>>> import numpy as np
>>> np.set_printoptions(precision=1, suppress=True, linewidth=200, sign=" ")
>>> J = np.load("block14.npy")
>>> print(J)
[[ 1  0  0  0  0]
 [ 8  1  0  0  0]
 [ 9  0  1  0  0]
 [ 6  4  2  1  0]
 [ 6  7  2  5  1]]
>>> # triangular, det is the product of the diagonal
>>> U, sig, VT = np.linalg.svd(J)
>>> print(sig.round(1) + 0)
[ 16.3   7.2   1.5   0.9   0. ]
>>> other = U[:, :4] @ np.diag(sig[:4]) @ VT[:4]
>>> print(np.round(np.linalg.norm(J - other, 2), 1), round(float(sig[4]), 1))
0.0 0.0
>>> print(other.round(1) + 0)
[[ 1.  0.  0.  0.  0.]
 [ 8.  1.  0.  0.  0.]
 [ 9.  0.  1.  0.  0.]
 [ 6.  4.  2.  1.  0.]
 [ 6.  7.  2.  5.  1.]]
>>> M = np.loadtxt("case8.csv", delimiter=",")
>>> print(M)
[[ 0.5  0.   0.   0.5]
 [ 0.3  0.3  0.   0.3]
 [ 0.   0.   1.   0. ]
 [ 0.5  0.   0.   0.5]]
>>> U, sig, VT = np.linalg.svd(M)
>>> print(np.argmax(sig[:-1] / (sig[1:] + 1e-6)) + 1)
3
>>> other = U[:, :3] @ np.diag(sig[:3]) @ VT[:3]
>>> print(np.linalg.matrix_rank(other))
3
>>> print(other.round(1) + 0)
[[ 0.5  0.   0.   0.5]
 [ 0.3  0.3  0.   0.3]
 [ 0.   0.   1.   0. ]
 [ 0.5  0.   0.   0.5]]
>>> print(np.allclose(M[:-1].T @ np.linalg.lstsq(M[:-1].T, M[-1])[0], M[-1]))
True
>>> print(np.round(np.trace(np.linalg.pinv(M) @ M), 1))
3.0
>>> print(np.unique(M.round(6), axis=0).shape)
(3, 4)
>>> print(np.abs(np.diag(np.linalg.qr(M)[1])) > 1e-9)
[ True  True  True False]
>>> print(np.round(M @ np.linalg.pinv(M) @ M, 1) + 0)
[[ 0.5  0.   0.   0.5]
 [ 0.3  0.3  0.   0.3]
 [ 0.   0.   1.   0. ]
 [ 0.5  0.   0.   0.5]]
>>> O, _ = np.linalg.qr(np.array([[-1.0, 1.2, 0.6, 0.0],
...     [-0.5, 1.1, 0.7, -0.5],
...     [-1.8, 0.1, -0.3, -0.7],
...     [0.4, -1.8, 0.2, 0.3]]))
>>> ev = np.array([2, -2, 2, 1])
>>> mat = O @ np.diag(ev) @ O.T
>>> print(mat.round(1) + 0)
[[ 1.2  0.   0.7  0.9]
 [ 0.   0.9  0.6  1.2]
 [ 0.7  0.6  1.2 -1.3]
 [ 0.9  1.2 -1.3 -0.3]]
>>> O, V = np.linalg.qr(mat[:, :1])[0], np.linalg.qr(mat[:, 1:])[0]
>>> sig = np.linalg.svd(O.T @ V, compute_uv=False)
>>> print(sig)
[ 0.6]
>>> print((sig > 0.9).sum())
0
>>> print(np.degrees(np.arccos(sig.clip(0, 1))))
[ 53.1]
>>> print(np.all(np.linalg.eigvalsh(mat) > 0))
False
>>> other = np.array([[0], [-2], [0]])
>>> basis = np.array([[-1, 1, -1, 2, -2]])
>>> rng = np.random.default_rng(0)
>>> A = other @ basis + 0.3 * rng.normal(size=(3, 5))
>>> print(A.round(1) + 0)
[[ 0.   0.   0.2  0.  -0.2]
 [ 2.1 -1.6  2.3 -4.2  3.6]
 [-0.2  0.  -0.7 -0.1 -0.4]]
>>> th = np.radians(180)
>>> Rm = np.eye(5)
>>> Rm[2, 2] = Rm[0, 0] = np.cos(th)
>>> Rm[2, 0], Rm[0, 2] = -np.sin(th), np.sin(th)
>>> print(Rm.round(1) + 0)
[[-1.  0.  0.  0.  0.]
 [ 0.  1.  0.  0.  0.]
 [ 0.  0. -1.  0.  0.]
 [ 0.  0.  0.  1.  0.]
 [ 0.  0.  0.  0.  1.]]
>>> other = A @ Rm.T
>>> print(np.abs(other - A).max(axis=0))
[ 4.2  0.   4.6  0.   0. ]
>>> print(other.round(1) + 0)
[[ 0.   0.  -0.2  0.  -0.2]
 [-2.1 -1.6 -2.3 -4.2  3.6]
 [ 0.2  0.   0.7 -0.1 -0.4]]
>>> print(np.round(np.linalg.det(Rm), 1), np.trace(Rm))
1.0 1.0
>>> print(np.linalg.svd(A, compute_uv=False), np.linalg.svd(other, compute_uv=False))
[ 6.6  0.7  0.2] [ 6.6  0.7  0.2]
>>> arr = np.array([[1, -1, 1, -1], [1, 0, 0, 0], [1, 1, 1, 1], [1, 2, 4, 8]])
>>> print(arr)
[[ 1 -1  1 -1]
 [ 1  0  0  0]
 [ 1  1  1  1]
 [ 1  2  4  8]]
>>> # row 3 dominates
>>> idx = rng.permutation(4)
>>> other = arr[:, idx] * rng.choice([-1, 1], 4)
>>> print(other)
[[-1 -1 -1 -1]
 [ 0 -1  0  0]
 [ 1 -1  1 -1]
 [ 8 -1  2 -4]]
>>> U, _, VT = np.linalg.svd(arr.T @ other)
>>> print(idx)
[ 3  0  1  2]
>>> print(np.round(U @ VT, 1) + 0)
[[ 0. -1.  0.  0.]
 [ 0.  0.  1.  0.]
 [ 0.  0.  0. -1.]
 [ 1.  0.  0.  0.]]
>>> print(np.allclose(other, other.T))
False
>>> print(np.allclose(other @ other.T, other.T @ other))
False
>>> print(np.sort(np.abs(np.linalg.eigvals(other))))
[ 0.8  1.   3.8  3.8]
>>> def softmax(z):
...     e = np.exp(z - z.max(axis=-1, keepdims=True))
...     return e / e.sum(axis=-1, keepdims=True)
... 
>>> print(softmax(arr[1]))
[ 0.5  0.2  0.2  0.2]
>>> print(softmax(arr).sum(axis=1))
[ 1.  1.  1.  1.]
>>> print(np.round(softmax(10 * arr[1]), 1) + 0)
[ 1.  0.  0.  0.]
>>> scores = arr @ arr.T / np.sqrt(4)
>>> print(softmax(scores).round(6).argmax(axis=1))
[ 0  0  3  3]
>>> print(np.round(softmax(scores), 1) + 0)
[[ 0.7  0.2  0.1  0. ]
 [ 0.2  0.2  0.2  0.2]
 [ 0.   0.   0.   1. ]
 [ 0.   0.   0.   1. ]]
>>> m1 = np.load("out6.npy")
>>> print(m1)
[[ 0  0  2  1 -2]
 [ 0  0  4  1 -5]
 [-2 -4  0 -3  5]
 [-1 -1  3  0 -1]
 [ 2  5 -5  1  0]]
>>> # skew, so no eigenvalue has a real part
>>> t3 = np.stack([arr, 3 * arr, arr[::-1]])
>>> print(np.linalg.matrix_rank(t3.reshape(3, -1)))
2
>>> print((t3 @ arr.T).shape)
(3, 4, 4)
>>> print(t3.shape)
(3, 4, 4)
>>> print(t3.sum(axis=0))
[[ 5 -2  8  4]
 [ 5  1  1  1]
 [ 5  4  4  4]
 [ 5  7 17 31]]
>>> rank = np.linalg.matrix_rank(m1)
>>> print(rank)
4
>>> ns = np.linalg.svd(m1)[2][rank:].T
>>> print([int(np.linalg.matrix_rank(np.delete(m1, i, axis=0))) for i in range(5)])
[4, 4, 4, 4, 4]
>>> print(ns[:, 0] / ns[np.abs(ns[:, 0]).round(6).argmax(), 0])
[ 1.   0.2  0.5 -0.3  0.3]
>>> print(ns.shape)
(5, 1)
>>> print(np.round(ns @ ns.T, 1) + 0)
[[ 0.7  0.1  0.3 -0.2  0.2]
 [ 0.1  0.   0.1  0.   0. ]
 [ 0.3  0.1  0.2 -0.1  0.1]
 [-0.2  0.  -0.1  0.1 -0.1]
 [ 0.2  0.   0.1 -0.1  0.1]]
>>> print(np.linalg.matrix_rank(m1.T @ m1), np.linalg.matrix_rank(m1 @ m1.T))
4 4
>>> U, sig, VT = np.linalg.svd(m1)
>>> V = VT[:(sig > 1e-8).sum()]
>>> vec = m1[3] + -1 * m1[1] + rng.integers(2) * np.eye(5)[1]
>>> print(vec)
[-1. -1. -1. -1.  4.]
>>> print(round(np.linalg.norm(vec - V.T @ V @ vec), 1))
0.0
>>> print(np.allclose(V.T @ V @ vec, vec))
True
>>> print(np.round(V.T @ V, 1) + 0)
[[ 0.3 -0.1 -0.3  0.2 -0.2]
 [-0.1  1.  -0.1  0.   0. ]
 [-0.3 -0.1  0.8  0.1 -0.1]
 [ 0.2  0.   0.1  0.9  0.1]
 [-0.2  0.  -0.1  0.1  0.9]]
>>> print(np.linalg.matrix_rank(np.vstack([m1, vec])))
4
>>> print(np.diag(V.T @ V))
[ 0.3  1.   0.8  0.9  0.9]
>>> vec = np.array([2, 3, -1, -2, 1])
>>> print(np.round(np.linalg.eigvals(m1).real, 1) + 0)
[ 0.  0.  0.  0.  0.]
>>> O = np.linalg.solve(np.eye(5) - m1, np.eye(5) + m1)
>>> print(round(float(np.linalg.det(O)), 1))
1.0
>>> print(np.round(O @ O.T, 1) + 0)
[[ 1.  0.  0.  0.  0.]
 [ 0.  1.  0.  0.  0.]
 [ 0.  0.  1.  0.  0.]
 [ 0.  0.  0.  1.  0.]
 [ 0.  0.  0.  0.  1.]]
>>> idx = rng.permutation(5)
>>> print(idx)
[ 2  4  0  3  1]
>>> other = m1[idx][:, idx]
>>> print(np.round(np.sort(np.abs(np.linalg.eigvals(other))), 1) + 0)
[ 0.   0.8  0.8  9.2  9.2]
>>> print(other)
[[ 0  5 -2 -3 -4]
 [-5  0  2  1  5]
 [ 2 -2  0  1  0]
 [ 3 -1 -1  0 -1]
 [ 4 -5  0  1  0]]
>>> print(np.diag(other))
[ 0  0  0  0  0]
>>> print(np.allclose(other, m1))
False
>>> X = np.array([[1, -1, 2], [-1, 1, -2], [2, -2, 4]])
>>> # equal to its transpose
>>> other = np.array([[1, 2, -1], [1, 0, -2], [0, 1, 1]])
>>> print(np.einsum("ij,ij->i", X, X))
[  6   6  24]
>>> print(np.vstack([X, other.T]).shape)
(6, 3)
>>> cov = X.T @ X
>>> print(np.diag(cov))
[  6   6  24]
>>> print(np.trace(cov), (X ** 2).sum())
36 36
>>> print(np.allclose(cov, cov.T))
True
>>> print((X @ X.T).shape)
(3, 3)
>>> print(cov)
[[  6  -6  12]
 [ -6   6 -12]
 [ 12 -12  24]]
>>> P = np.triu(np.array([[0, 2, 2], [-2, -2, -1], [-2, 1, -2]]), 1) + np.eye(3)
>>> other = P @ X @ np.linalg.inv(P)
>>> print(np.trace(other), np.trace(X))
6.0 6
>>> print(np.round(np.poly(other), 1) + 0)
[ 1. -6.  0.  0.]
>>> print(np.linalg.matrix_rank(other))
1
>>> print(P @ X - X @ P)
[[ 2. -4.  1.]
 [-2.  4. -1.]
 [ 0. -4. -6.]]
